In [1]: import numpy as np

In [2]: from numpy import linalg as LA

In [3]: np.set_printoptions(precision=2, suppress=True, linewidth=100)

In [4]: m1 = np.loadtxt("x.csv", delimiter=",")

In [5]: m1
Out[5]: 
array([[ 0.79, -0.34, -0.34, -0.34, -0.07,  0.07, -0.07],
       [-0.34,  0.43, -0.57, -0.57, -0.11,  0.11, -0.11],
       [-0.34, -0.57,  0.43, -0.57, -0.11,  0.11, -0.11],
       [-0.34, -0.57, -0.57,  0.43, -0.11,  0.11, -0.11],
       [-0.07, -0.11, -0.11, -0.11,  0.98,  0.02, -0.02],
       [ 0.07,  0.11,  0.11,  0.11,  0.02,  0.98,  0.02],
       [-0.07, -0.11, -0.11, -0.11, -0.02,  0.02,  0.98]])

In [6]: # orthonormal columns

In [7]: f, r1 = m1[5], m1[0]

In [8]: f @ f
Out[8]: np.float64(1.0)

In [9]: f @ r1
Out[9]: np.float64(0.0)

In [10]: pr = (f @ r1) / (f @ f) * f

In [11]: r1 - pr
Out[11]: array([ 0.79, -0.34, -0.34, -0.34, -0.07,  0.07, -0.07])

In [12]: (r1 - pr) @ f
Out[12]: np.float64(0.0)

In [13]: round(float(LA.norm(f + r1) ** 2 + LA.norm(f - r1) ** 2), 2)
Out[13]: 4.0

In [14]: np.round(np.outer(f, r1), 2) + 0
Out[14]: 
array([[ 0.05, -0.02, -0.02, -0.02,  0.  ,  0.  ,  0.  ],
       [ 0.09, -0.04, -0.04, -0.04, -0.01,  0.01, -0.01],
       [ 0.09, -0.04, -0.04, -0.04, -0.01,  0.01, -0.01],
       [ 0.09, -0.04, -0.04, -0.04, -0.01,  0.01, -0.01],
       [ 0.02, -0.01, -0.01, -0.01,  0.  ,  0.  ,  0.  ],
       [ 0.77, -0.34, -0.34, -0.34, -0.07,  0.07, -0.07],
       [ 0.02, -0.01, -0.01, -0.01,  0.  ,  0.  ,  0.  ]])

In [15]: pr
Out[15]: array([0., 0., 0., 0., 0., 0., 0.])

In [16]: blk = np.stack([m1, 5 * m1, m1[::-1]])

In [17]: LA.matrix_rank(blk)
Out[17]: array([7, 7, 7])

In [18]: LA.det(blk)
Out[18]: array([    -1., -78125.,      1.])

In [19]: M2 = m1 / np.sqrt((m1 ** 2).mean(axis=1, keepdims=True))

In [20]: m1 - m1.mean(axis=1, keepdims=True)
Out[20]: 
array([[ 0.84, -0.3 , -0.3 , -0.3 , -0.02,  0.11, -0.02],
       [-0.18,  0.59, -0.41, -0.41,  0.05,  0.28,  0.05],
       [-0.18, -0.41,  0.59, -0.41,  0.05,  0.28,  0.05],
       [-0.18, -0.41, -0.41,  0.59,  0.05,  0.28,  0.05],
       [-0.15, -0.2 , -0.2 , -0.2 ,  0.9 , -0.06, -0.1 ],
       [-0.14, -0.09, -0.09, -0.09, -0.18,  0.77, -0.18],
       [-0.15, -0.2 , -0.2 , -0.2 , -0.1 , -0.06,  0.9 ]])

In [21]: M2[4]
Out[21]: array([-0.18, -0.3 , -0.3 , -0.3 ,  2.58,  0.06, -0.06])

In [22]: LA.matrix_rank(m1 - m1.mean(axis=1, keepdims=True))
Out[22]: np.int64(6)

In [23]: mat = np.load("run11.npy")

In [24]: mat
Out[24]: 
array([[  4.14,   1.75,   1.63,  -1.6 ,  -2.5 ,  -4.09],
       [  0.83,   0.37,   0.35,  -0.43,  -0.54,  -0.78],
       [  2.15,   0.69,   0.74,  -0.73,  -1.27,  -2.05],
       [ -0.18,  -0.09,  -0.1 ,  -0.02,   0.04,   0.03],
       [ -7.52,  -3.02,  -2.91,   3.03,   4.4 ,   7.42],
       [  4.3 ,   1.63,   1.7 ,  -1.69,  -2.64,  -4.33],
       [-13.03,  -5.14,  -5.17,   5.15,   7.82,  12.89],
       [  6.49,   2.63,   2.63,  -2.51,  -3.82,  -6.46],
       [  1.35,   0.53,   0.5 ,  -0.51,  -0.81,  -1.3 ],
       [ -4.65,  -1.73,  -1.68,   1.92,   2.75,   4.45],
       [-14.71,  -5.9 ,  -5.9 ,   5.97,   8.93,  14.64],
       [  0.54,   0.14,   0.19,  -0.26,  -0.23,  -0.43],
       [ -2.68,  -1.07,  -1.03,   1.03,   1.57,   2.66],
       [  1.29,   0.47,   0.5 ,  -0.42,  -0.76,  -1.23],
       [ -1.25,  -0.5 ,  -0.53,   0.48,   0.8 ,   1.21],
       [  5.73,   2.33,   2.34,  -2.41,  -3.44,  -5.74],
       [ -3.29,  -1.29,  -1.24,   1.26,   2.03,   3.23],
       [  4.69,   1.86,   1.9 ,  -1.92,  -2.88,  -4.66],
       [ -6.97,  -2.94,  -2.91,   2.91,   4.3 ,   7.04],
       [  7.81,   3.1 ,   3.1 ,  -3.19,  -4.56,  -7.75],
       [  4.79,   1.9 ,   1.88,  -1.96,  -2.88,  -4.87],
       [  4.36,   1.74,   1.68,  -1.83,  -2.55,  -4.27],
       [ -1.44,  -0.5 ,  -0.48,   0.49,   0.85,   1.35],
       [ -3.77,  -1.56,  -1.47,   1.52,   2.3 ,   3.93],
       [  3.55,   1.4 ,   1.46,  -1.4 ,  -2.21,  -3.6 ],
       [  1.66,   0.71,   0.6 ,  -0.7 ,  -0.93,  -1.52],
       [ -2.26,  -0.88,  -0.92,   0.97,   1.43,   2.32],
       [  1.92,   0.71,   0.86,  -0.79,  -1.12,  -1.95],
       [ -4.54,  -1.86,  -1.8 ,   1.77,   2.75,   4.54],
       [  4.1 ,   1.63,   1.65,  -1.76,  -2.53,  -4.24],
       [ -1.28,  -0.6 ,  -0.62,   0.53,   0.84,   1.4 ],
       [ -7.57,  -3.01,  -3.01,   3.05,   4.58,   7.63],
       [  2.25,   0.9 ,   0.88,  -0.86,  -1.26,  -2.21],
       [ -4.  ,  -1.58,  -1.62,   1.54,   2.55,   4.03],
       [  0.45,   0.26,   0.22,  -0.24,  -0.36,  -0.51],
       [ -0.48,  -0.26,  -0.18,   0.23,   0.33,   0.58],
       [ -5.7 ,  -2.23,  -2.3 ,   2.35,   3.59,   5.76],
       [ -3.25,  -1.25,  -1.27,   1.27,   1.91,   3.22]])

In [25]: def softmax(z):
    ...:     e = np.exp(z - z.max(axis=-1, keepdims=True))
    ...:     return e / e.sum(axis=-1, keepdims=True)
    ...: 

In [26]: softmax(m1[1])
Out[26]: array([0.11, 0.24, 0.09, 0.09, 0.14, 0.18, 0.14])

In [27]: att = m1 @ m1.T / np.sqrt(7)

In [28]: softmax(att).round(6).argmax(axis=1)
Out[28]: array([0, 1, 2, 3, 4, 5, 6])

In [29]: softmax(att + np.triu(np.full(att.shape, -np.inf), 1))
Out[29]: 
array([[1.  , 0.  , 0.  , 0.  , 0.  , 0.  , 0.  ],
       [0.41, 0.59, 0.  , 0.  , 0.  , 0.  , 0.  ],
       [0.29, 0.29, 0.42, 0.  , 0.  , 0.  , 0.  ],
       [0.22, 0.22, 0.22, 0.33, 0.  , 0.  , 0.  ],
       [0.18, 0.18, 0.18, 0.18, 0.27, 0.  , 0.  ],
       [0.15, 0.15, 0.15, 0.15, 0.15, 0.23, 0.  ],
       [0.13, 0.13, 0.13, 0.13, 0.13, 0.13, 0.2 ]])

In [30]: idx = mat[:, 0] > np.median(mat[:, 0])

In [31]: f = mat[idx].mean(axis=0) - mat[~idx].mean(axis=0)

In [32]: f
Out[32]: array([ 7.95,  3.17,  3.16, -3.19, -4.79, -7.91])

In [33]: round(float((((mat - mat.mean(axis=0)) @ f > 0) == idx).mean()), 2)
Out[33]: 0.95

In [34]: ((mat - mat.mean(axis=0)) @ f > 0).astype(int)
Out[34]: 
array([1, 1, 1, 1, 0, 1, 0, 1, 1, 0, 0, 1, 0, 1, 0, 1, 0, 1, 0, 1, 1, 1, 0, 0, 1, 1, 0, 1, 0, 1, 0,
       0, 1, 0, 1, 1, 0, 0])

In [35]: Xc = mat - mat.mean(axis=0)

In [36]: vecs = LA.svd(Xc)[2][:1]

In [37]: M2 = Xc - Xc @ vecs.T @ vecs

In [38]: round(float(LA.norm(M2) / LA.norm(Xc)), 2)
Out[38]: 0.01

In [39]: Uu, sv, Vh = LA.svd(mat)

In [40]: np.argmax(sv[:-1] / (sv[1:] + 1e-6)) + 1
Out[40]: np.int64(1)

In [41]: M2 = Uu[:, :1] @ np.diag(sv[:1]) @ Vh[:1]

In [42]: np.round(LA.norm(mat - M2) / LA.norm(mat), 2)
Out[42]: np.float64(0.01)

In [43]: round(float(LA.norm(mat - M2, 2)), 2), round(sv[1], 2)
Out[43]: (0.43, np.float64(0.43))

In [44]: LA.matrix_rank(mat, rtol=0.05)
Out[44]: np.int64(1)

In [45]: LA.matrix_rank(M2)
Out[45]: np.int64(1)

In [46]: round(np.abs(mat - M2).max(), 2)
Out[46]: np.float64(0.13)

In [47]: A = np.load("test7.npy")

In [48]: A
Out[48]: 
array([[  1,  -3,   9, -27],
       [  1,  -2,   4,  -8],
       [  1,  -1,   1,  -1],
       [  1,   0,   0,   0],
       [  1,   1,   1,   1]])

In [49]: M2 = A / np.sqrt((A ** 2).mean(axis=1, keepdims=True))

In [50]: M2[2]
Out[50]: array([ 1., -1.,  1., -1.])

In [51]: LA.norm(M2, axis=1)
Out[51]: array([2., 2., 2., 2., 2.])

In [52]: M2 = np.c_[A[:, :1] @ np.array([[1]]), np.array([-2, -2, 1, 3, 2])]

In [53]: M2
Out[53]: 
array([[ 1, -2],
       [ 1, -2],
       [ 1,  1],
       [ 1,  3],
       [ 1,  2]])

In [54]: LA.matrix_rank(M2)
Out[54]: np.int64(2)

In [55]: LA.matrix_rank(np.c_[A, M2])
Out[55]: np.int64(5)

In [56]: E = 0.7 ** np.abs(np.subtract.outer(np.arange(4), np.arange(4)))

In [57]: E
Out[57]: 
array([[1.  , 0.7 , 0.49, 0.34],
       [0.7 , 1.  , 0.7 , 0.49],
       [0.49, 0.7 , 1.  , 0.7 ],
       [0.34, 0.49, 0.7 , 1.  ]])

In [58]: w, vecs = LA.eigh(E)

In [59]: vec = np.array([1, 0, 1, 1])

In [60]: LA.eigvalsh(E[1:, 1:])
Out[60]: array([0.23, 0.51, 2.26])

In [61]: round(float(vec @ E @ vec), 2)
Out[61]: 6.07

In [62]: w, vecs = LA.eig(E)

In [63]: w
Out[63]: array([2.72, 0.75, 0.32, 0.2 ])

In [64]: np.sort(LA.eigvals(LA.inv(E)))
Out[64]: array([0.37, 1.33, 3.14, 4.93])

In [65]: np.sort(LA.eigvals(E @ E))
Out[65]: array([0.04, 0.1 , 0.57, 7.42])

In [66]: np.sort(LA.eigvals(E.T))
Out[66]: array([0.2 , 0.32, 0.75, 2.72])

In [67]: C = mat[[26, 1]].astype(float)

In [68]: for _ in range(7):
    ...:     idx = LA.norm(mat[:, None] - C, axis=-1).argmin(axis=1)
    ...:     C = np.array([mat[idx == j].mean(axis=0) for j in range(2)])
    ...: 

In [69]: idx
Out[69]: 
array([1, 1, 1, 1, 0, 1, 0, 1, 1, 0, 0, 1, 0, 1, 0, 1, 0, 1, 0, 1, 1, 1, 0, 0, 1, 1, 0, 1, 0, 1, 0,
       0, 1, 0, 1, 1, 0, 0])

In [70]: C
Out[70]: 
array([[-5.17, -2.06, -2.05,  2.07,  3.14,  5.16],
       [ 2.94,  1.16,  1.17, -1.19, -1.76, -2.92]])

In [71]: np.bincount(idx)
Out[71]: array([17, 21])
